% ipython --no-banner

In [1]: import numpy as np

In [2]: np.set_printoptions(precision=2, suppress=True, linewidth=120, sign=" ")

In [3]: rnd = lambda a: np.round(a, 2) + 0

In [4]: feats = np.loadtxt("m.csv", delimiter=",")

In [5]: feats
Out[5]: 
array([[ 0.,  0.,  0.],
       [ 0.,  2.,  0.],
       [ 0.,  0.,  0.]])

In [6]: np.linalg.cond(feats) > 100
Out[6]: np.True_

In [7]: feats[:, 0] @ feats[:, 1]
Out[7]: np.float64(0.0)

In [8]: rnd(np.linalg.norm(feats, axis=0))
Out[8]: array([ 0.,  2.,  0.])

In [9]: feats.T @ feats
Out[9]: 
array([[ 0.,  0.,  0.],
       [ 0.,  4.,  0.],
       [ 0.,  0.,  0.]])

In [10]: feats @ feats.T
Out[10]: 
array([[ 0.,  0.,  0.],
       [ 0.,  4.,  0.],
       [ 0.,  0.,  0.]])

In [11]: M = np.loadtxt("run16.csv", delimiter=",")

In [12]: M
Out[12]: 
array([[ -1.2 ,  -2.07,  -1.14,   3.58,  14.86,  12.34,  -2.67],
       [ -4.3 , -12.51,  -8.14,  11.21,   3.65,   4.31,  -1.04],
       [  6.71,  -3.29,  -1.29,  -9.63,   7.18,  -5.45,  12.98],
       [ 12.88,   2.29,  -1.77,  -4.42,   0.26, -13.55,   4.74],
       [ -2.31,  14.21,   7.49,  -7.06,  -7.55,   5.06,   2.01],
       [  9.37,  -7.8 ,  -2.08,  -7.05,  13.8 ,  -1.08,  -2.38],
       [ -0.67,  -0.1 ,  14.72,   0.06,   8.74,   5.71,  -8.61],
       [ -7.19,  -5.17,  -9.78,   2.37,  -3.78, -13.55,   4.75],
       [ -6.14,  -3.52, -12.67,  -2.59, -10.41,   4.34,   7.46],
       [ 12.29,  -1.1 ,  -7.32,  -7.33, -10.54,   4.88,   2.4 ],
       [  3.07,  -3.08,  -8.27,  16.3 ,  -2.09,  -3.51,   5.49],
       [  1.68,   9.52,  -2.34,  12.63,   3.92, -10.78,   3.13],
       [  3.97,  11.94,   4.88,  -2.16,  -7.7 , -10.07,  -7.23],
       [ -9.95,  -0.2 ,   4.27,   0.35,   7.82,  12.12,  -8.63],
       [ 14.77,   8.63,   5.05,   8.39,   3.03,   0.98,  -1.13],
       [ 13.61,  -4.06,  -8.96,  -6.57,  -4.58,  -6.99,   2.24],
       [  3.  ,  -6.76,  -7.01,  -9.98,  -0.79,  -8.57,  11.06],
       [ -0.41,   1.53,  -7.15,   1.77,  -0.76,   9.32, -15.99],
       [  5.7 ,  -1.71,  -2.26,   1.12,  -7.2 , -14.59,  -9.66],
       [  1.71,   5.22,  -2.61,  14.7 ,  -2.22,  -6.72,  -9.85],
       [  8.05,  -3.29, -12.22, -11.98,   1.2 ,  -2.5 ,  -4.87],
       [  2.47,  -2.71,  -6.29,   6.32,   4.41,  10.83,  13.05],
       [  6.95,   2.37,   6.  ,   0.05,   8.02, -12.  ,  10.08],
       [  7.96,  -4.58,   9.35,  -7.21,   0.37,  11.24,   7.07],
       [  3.85,  -3.29,   6.93,  -5.59, -16.18,   3.74,   4.4 ],
       [ 14.07,   9.82,   5.08,  -1.31,   0.79,  -8.68,  -1.49],
       [-10.04,  -0.62,  -5.48,   7.88,   6.12,  -4.12, -12.34],
       [ 13.81,  10.05,   7.61,   1.78,   5.89,  -2.28,  -2.72]])

In [13]: Xc = M - M.mean(axis=0)

In [14]: V = np.linalg.svd(Xc)[2][:6]

In [15]: other = Xc - Xc @ V.T @ V

In [16]: rnd(np.diag(V.T @ V))
Out[16]: array([ 0.98,  0.46,  0.72,  0.94,  0.93,  0.98,  0.98])

In [17]: rnd((Xc @ V.T).std(axis=0))
Out[17]: array([ 9.82,  8.96,  8.55,  7.2 ,  6.21,  5.25])

In [18]: rnd(np.cov(Xc @ V.T, rowvar=False))
Out[18]: 
array([[ 100.08,    0.  ,    0.  ,    0.  ,    0.  ,    0.  ],
       [   0.  ,   83.35,    0.  ,    0.  ,    0.  ,    0.  ],
       [   0.  ,    0.  ,   75.88,    0.  ,    0.  ,    0.  ],
       [   0.  ,    0.  ,    0.  ,   53.8 ,    0.  ,    0.  ],
       [   0.  ,    0.  ,    0.  ,    0.  ,   39.93,    0.  ],
       [   0.  ,    0.  ,    0.  ,    0.  ,    0.  ,   28.57]])

In [19]: rnd(M.mean(axis=0))
Out[19]: array([ 3.7 ,  0.35, -1.26,  0.2 ,  0.58, -1.41,  0.08])

In [20]: np.abs(M).max()
Out[20]: np.float64(16.3)

In [21]: np.linalg.matrix_rank(M)
Out[21]: np.int64(7)

In [22]: rnd(np.linalg.norm(M))
Out[22]: np.float64(105.83)

In [23]: np.count_nonzero(M)
Out[23]: np.int64(196)

In [24]: M.shape
Out[24]: (28, 7)

In [25]: u = np.array([3, -2])

In [26]: rnd(np.convolve(M[1], u))
Out[26]: array([-12.9 , -28.93,   0.6 ,  49.91, -11.47,   5.63, -11.74,   2.08])

In [27]: rnd(np.polyval(u, M[1]))
Out[27]: array([-14.9 , -39.53, -26.42,  31.63,   8.95,  10.93,  -5.12])

In [28]: z = M[:, 0] > np.median(M[:, 0])

In [29]: u = M[z].mean(axis=0) - M[~z].mean(axis=0)

In [30]: rnd((((M - M.mean(axis=0)) @ u > 0) == z).mean())
Out[30]: np.float64(0.93)

In [31]: ((M - M.mean(axis=0)) @ u > 0).astype(int)
Out[31]: array([ 0,  0,  1,  1,  1,  1,  0,  0,  0,  1,  0,  0,  1,  0,  1,  1,  1,  0,  1,  0,  1,  0,  1,  1,  1,  1,  0,  1])

In [32]: z.astype(int)
Out[32]: array([ 0,  0,  1,  1,  0,  1,  0,  0,  0,  1,  0,  0,  1,  0,  1,  1,  0,  0,  1,  0,  1,  0,  1,  1,  1,  1,  0,  1])

In [33]: np.argsort(-np.abs(u).round(6), kind="stable")
Out[33]: array([ 0,  3,  5,  2,  4,  6,  1])

In [34]: u = np.array([-2, -7, 6, 8, -2, 6])

In [35]: m1 = 3 * np.eye(6) + np.outer(u, u)

In [36]: m1
Out[36]: 
array([[  7.,  14., -12., -16.,   4., -12.],
       [ 14.,  52., -42., -56.,  14., -42.],
       [-12., -42.,  39.,  48., -12.,  36.],
       [-16., -56.,  48.,  67., -16.,  48.],
       [  4.,  14., -12., -16.,   7., -12.],
       [-12., -42.,  36.,  48., -12.,  39.]])

In [37]: np.flatnonzero(np.linalg.matrix_power((feats != 0) + (feats.T != 0) + np.eye(3), 3)[0])
Out[37]: array([ 0])

In [38]: rnd(np.linalg.det(feats))
Out[38]: np.float64(0.0)

In [39]: feats @ feats
Out[39]: 
array([[ 0.,  0.,  0.],
       [ 0.,  4.,  0.],
       [ 0.,  0.,  0.]])
